% python3 -q
>>> import numpy as np
>>> np.set_printoptions(precision=2, suppress=True, linewidth=100)
>>> def tidy(a):
...     return np.round(a, 2) + 0
... 
>>> m1 = np.loadtxt("arr.csv", delimiter=",")
>>> tidy(m1)
array([[ 0.07, -0.16, -0.16, -0.11],
       [-0.16,  0.37,  0.37,  0.27],
       [-0.16,  0.37,  0.37,  0.27],
       [-0.11,  0.27,  0.27,  0.19]])
>>> # columns 1 and 2 are equal
>>> def softmax(z):
...     e = np.exp(z - z.max(axis=-1, keepdims=True))
...     return e / e.sum(axis=-1, keepdims=True)
... 
>>> tidy(softmax(m1[2] + 5))
array([0.17, 0.29, 0.29, 0.26])
>>> softmax(m1).sum(axis=1)
array([1., 1., 1., 1.])
>>> scores = m1 @ m1.T / np.sqrt(4)
>>> tidy(softmax(scores + np.triu(np.full(scores.shape, -np.inf), 1)))
array([[1.  , 0.  , 0.  , 0.  ],
       [0.43, 0.57, 0.  , 0.  ],
       [0.28, 0.36, 0.36, 0.  ],
       [0.22, 0.26, 0.26, 0.25]])
>>> tidy(softmax(scores)[2] @ m1)
array([-0.1 ,  0.23,  0.23,  0.17])
>>> x = np.array([4, 2, 4, 1])
>>> tidy(m1 @ x)
array([-0.8 ,  1.86,  1.86,  1.33])
>>> tidy(np.linalg.eigvalsh(2 * m1 - np.eye(4)))
array([-1., -1., -1.,  1.])
>>> tidy((x - m1 @ x) @ (m1 @ x))
np.float64(0.0)
>>> tidy(np.eye(4) - m1)
array([[ 0.93,  0.16,  0.16,  0.11],
       [ 0.16,  0.63, -0.37, -0.27],
       [ 0.16, -0.37,  0.63, -0.27],
       [ 0.11, -0.27, -0.27,  0.81]])
>>> np.trace(m1)
np.float64(1.0)
>>> data = np.load("m.npy")
>>> data
array([[ 0.  ,  3.  ,  1.26,  0.09,  2.09],
       [ 0.  ,  3.  ,  3.17,  0.72,  2.72],
       [ 0.  ,  3.  ,  2.55,  0.52,  2.52],
       [ 0.  ,  3.  ,  0.4 , -0.2 ,  1.8 ],
       [ 0.  ,  3.  ,  5.09,  1.36,  3.36],
       [ 0.  ,  3.  , -2.05, -1.02,  0.98],
       [ 0.  ,  3.  , -0.68, -0.56,  1.44],
       [ 0.  ,  3.  ,  2.86,  0.62,  2.62],
       [ 0.  ,  3.  ,  1.96,  0.32,  2.32],
       [ 0.  ,  3.  ,  0.64, -0.12,  1.88],
       [ 0.  ,  3.  ,  6.59,  1.86,  3.86],
       [ 0.  ,  3.  ,  1.42,  0.14,  2.14],
       [ 0.  ,  3.  ,  6.19,  1.73,  3.73],
       [ 0.  ,  3.  ,  3.55,  0.85,  2.85],
       [ 0.  ,  3.  , -4.12, -1.71,  0.29],
       [ 0.  ,  3.  ,  0.62, -0.13,  1.87],
       [ 0.  ,  3.  ,  4.65,  1.22,  3.22],
       [ 0.  ,  3.  ,  2.43,  0.48,  2.48],
       [ 0.  ,  3.  ,  0.74, -0.09,  1.91],
       [ 0.  ,  3.  , -2.49, -1.16,  0.84],
       [ 0.  ,  3.  , -1.05, -0.68,  1.32],
       [ 0.  ,  3.  ,  3.29,  0.76,  2.76],
       [ 0.  ,  3.  ,  1.28,  0.09,  2.09],
       [ 0.  ,  3.  ,  0.92, -0.03,  1.97],
       [ 0.  ,  3.  ,  3.8 ,  0.93,  2.93],
       [ 0.  ,  3.  ,  1.72,  0.24,  2.24]])
>>> x = np.array([0, -3, -1, 5, 1])
>>> h = np.maximum(data @ x, 0)
>>> tidy(np.tanh(data @ x))
array([-1.  , -1.  , -1.  , -1.  , -1.  , -1.  , -1.  , -1.  , -1.  , -1.  , -0.98, -1.  , -0.99,
       -1.  , -1.  , -1.  , -1.  , -1.  , -1.  , -1.  , -1.  , -1.  , -1.  , -1.  , -1.  , -1.  ])
>>> data.T @ h
array([0., 0., 0., 0., 0.])
>>> np.abs(np.diag(np.linalg.qr(data)[1])) > 1e-9
array([False,  True,  True,  True, False])
>>> np.linalg.lstsq(data[:-1].T, data[-1])[2]
np.int32(3)
>>> np.unique(data.round(6), axis=0).shape
(26, 5)
>>> left, sig, Vh = np.linalg.svd(data)
>>> V = Vh[:(sig > 1e-8).sum()]
>>> rng = np.random.default_rng(314)
>>> x = data[9] + -2 * data[21] + rng.integers(2) * np.eye(5)[1]
>>> tidy(x)
array([ 0.  , -3.  , -5.94, -1.64, -3.64])
>>> tidy(V.T @ V)
array([[ 0.  ,  0.  ,  0.  ,  0.  ,  0.  ],
       [ 0.  ,  0.82,  0.  , -0.27,  0.27],
       [ 0.  ,  0.  ,  1.  ,  0.  ,  0.  ],
       [ 0.  , -0.27,  0.  ,  0.59,  0.41],
       [ 0.  ,  0.27,  0.  ,  0.41,  0.59]])
>>> np.linalg.matrix_rank(np.vstack([data, x]))
np.int64(3)
>>> r0, v = data[5], data[13]
>>> tidy(r0 @ v)
np.float64(3.65)
>>> p = (r0 @ v) / (r0 @ r0) * r0
>>> tidy(np.linalg.norm(r0 + v) ** 2 + np.linalg.norm(r0 - v) ** 2)
np.float64(91.3)
>>> tidy((v - p) @ r0)
np.float64(0.0)
>>> np.linalg.matrix_rank(np.outer(r0, v))
np.int64(1)
>>> tidy(p)
array([ 0.  ,  0.72, -0.49, -0.24,  0.24])
>>> A = np.loadtxt("sample13.csv", delimiter=",")
>>> A
array([[0., 0., 0., 1., 0., 0., 1., 0., 0.],
       [0., 0., 0., 1., 1., 0., 1., 0., 0.],
       [0., 0., 0., 0., 0., 1., 0., 1., 0.],
       [1., 1., 0., 0., 1., 0., 1., 0., 0.],
       [0., 1., 0., 1., 0., 0., 0., 0., 0.],
       [0., 0., 1., 0., 0., 0., 0., 1., 0.],
       [1., 1., 0., 1., 0., 0., 0., 0., 0.],
       [0., 0., 1., 0., 0., 1., 0., 0., 1.],
       [0., 0., 0., 0., 0., 0., 0., 1., 0.]])
>>> (A != 0).astype(int)
array([[0, 0, 0, 1, 0, 0, 1, 0, 0],
       [0, 0, 0, 1, 1, 0, 1, 0, 0],
       [0, 0, 0, 0, 0, 1, 0, 1, 0],
       [1, 1, 0, 0, 1, 0, 1, 0, 0],
       [0, 1, 0, 1, 0, 0, 0, 0, 0],
       [0, 0, 1, 0, 0, 0, 0, 1, 0],
       [1, 1, 0, 1, 0, 0, 0, 0, 0],
       [0, 0, 1, 0, 0, 1, 0, 0, 1],
       [0, 0, 0, 0, 0, 0, 0, 1, 0]])
>>> tidy(np.sort(np.linalg.eigvals(A).real))
array([-1.62, -1.48, -1.47, -1.  , -0.46,  0.31,  0.62,  2.17,  2.94])
>>> (np.linalg.matrix_power((A != 0) + (A.T != 0) + np.eye(9), 9) > 0).astype(int)
array([[1, 1, 0, 1, 1, 0, 1, 0, 0],
       [1, 1, 0, 1, 1, 0, 1, 0, 0],
       [0, 0, 1, 0, 0, 1, 0, 1, 1],
       [1, 1, 0, 1, 1, 0, 1, 0, 0],
       [1, 1, 0, 1, 1, 0, 1, 0, 0],
       [0, 0, 1, 0, 0, 1, 0, 1, 1],
       [1, 1, 0, 1, 1, 0, 1, 0, 0],
       [0, 0, 1, 0, 0, 1, 0, 1, 1],
       [0, 0, 1, 0, 0, 1, 0, 1, 1]])
>>> np.argwhere(np.triu(A))
array([[0, 3],
       [0, 6],
       [1, 3],
       [1, 4],
       [1, 6],
       [2, 5],
       [2, 7],
       [3, 4],
       [3, 6],
       [5, 7],
       [7, 8]])
>>> A @ A
array([[2., 2., 0., 1., 1., 0., 1., 0., 0.],
       [2., 3., 0., 2., 1., 0., 1., 0., 0.],
       [0., 0., 2., 0., 0., 1., 0., 1., 1.],
       [1., 2., 0., 4., 1., 0., 2., 0., 0.],
       [1., 1., 0., 1., 2., 0., 2., 0., 0.],
       [0., 0., 1., 0., 0., 2., 0., 1., 1.],
       [1., 1., 0., 2., 2., 0., 3., 0., 0.],
       [0., 0., 1., 0., 0., 1., 0., 3., 0.],
       [0., 0., 1., 0., 0., 1., 0., 0., 1.]])
>>> low = np.diag(A.sum(axis=1)) - A
>>> round(np.linalg.det(low[1:, 1:]))
0
>>> low @ np.ones(9)
array([0., 0., 0., 0., 0., 0., 0., 0., 0.])
>>> (np.linalg.eigvalsh(low) < 1e-8).sum()
np.int64(2)
>>> np.linalg.matrix_rank(low)
np.int64(7)
>>> left, sig, Vh = np.linalg.svd(m1)
>>> np.argmax(sig[:-1] / (sig[1:] + 1e-6)) + 1
np.int64(1)
>>> B = left[:, :1] @ np.diag(sig[:1]) @ Vh[:1]
>>> np.linalg.matrix_rank(m1, rtol=0.05)
np.int64(1)
>>> tidy(np.linalg.norm(m1 - B) / np.linalg.norm(m1))
np.float64(0.0)
>>> tidy(np.linalg.norm(m1 - B, 2)), tidy(sig[1])
(np.float64(0.0), np.float64(0.0))
>>> E = np.loadtxt("x.csv", delimiter=",")
>>> E
array([[ 0., -1., -3.,  4.,  0.,  2.,  4.,  0., -2.,  2., -1., -1., -4.],
       [ 1.,  0.,  4., -2., -5., -3.,  4.,  0.,  1., -4.,  0., -6.,  0.],
       [ 3., -4.,  0.,  3., -2., -4., -6.,  4., -2.,  2., -3.,  0., -4.],
       [-4.,  2., -3.,  0.,  5.,  3.,  1., -1.,  4., -1.,  3.,  3., -5.],
       [ 0.,  5.,  2., -5.,  0.,  0., -2., -4.,  2.,  1.,  1.,  1., -2.],
       [-2.,  3.,  4., -3.,  0.,  0.,  5.,  5.,  1.,  1., -4.,  0., -4.],
       [-4., -4.,  6., -1.,  2., -5.,  0.,  0., -3., -2.,  2.,  4., -2.],
       [ 0.,  0., -4.,  1.,  4., -5.,  0.,  0.,  2.,  2., -4.,  1.,  1.],
       [ 2., -1.,  2., -4., -2., -1.,  3., -2.,  0.,  3., -6., -6.,  4.],
       [-2.,  4., -2.,  1., -1., -1.,  2., -2., -3.,  0.,  1.,  3., -5.],
       [ 1.,  0.,  3., -3., -1.,  4., -2.,  4.,  6., -1.,  0., -1., -2.],
       [ 1.,  6.,  0., -3., -1.,  0., -4., -1.,  6., -3.,  1.,  0.,  1.],
       [ 4.,  0.,  4.,  5.,  2.,  4.,  2., -1., -4.,  5.,  2., -1.,  0.]])
>>> left, sig, Vh = np.linalg.svd(E)
>>> np.argmax(sig[:-1] / (sig[1:] + 1e-6)) + 1
np.int64(12)
>>> tidy(sig)
array([17.38, 17.38, 13.39, 13.39, 11.49, 11.49,  8.98,  8.98,  5.1 ,  5.1 ,  1.01,  1.01,  0.  ])
>>> B = left[:, :12] @ np.diag(sig[:12]) @ Vh[:12]
>>> np.linalg.matrix_rank(E, rtol=0.05)
np.int64(12)
>>> tidy(np.linalg.norm(E - B) / np.linalg.norm(E))
np.float64(0.0)
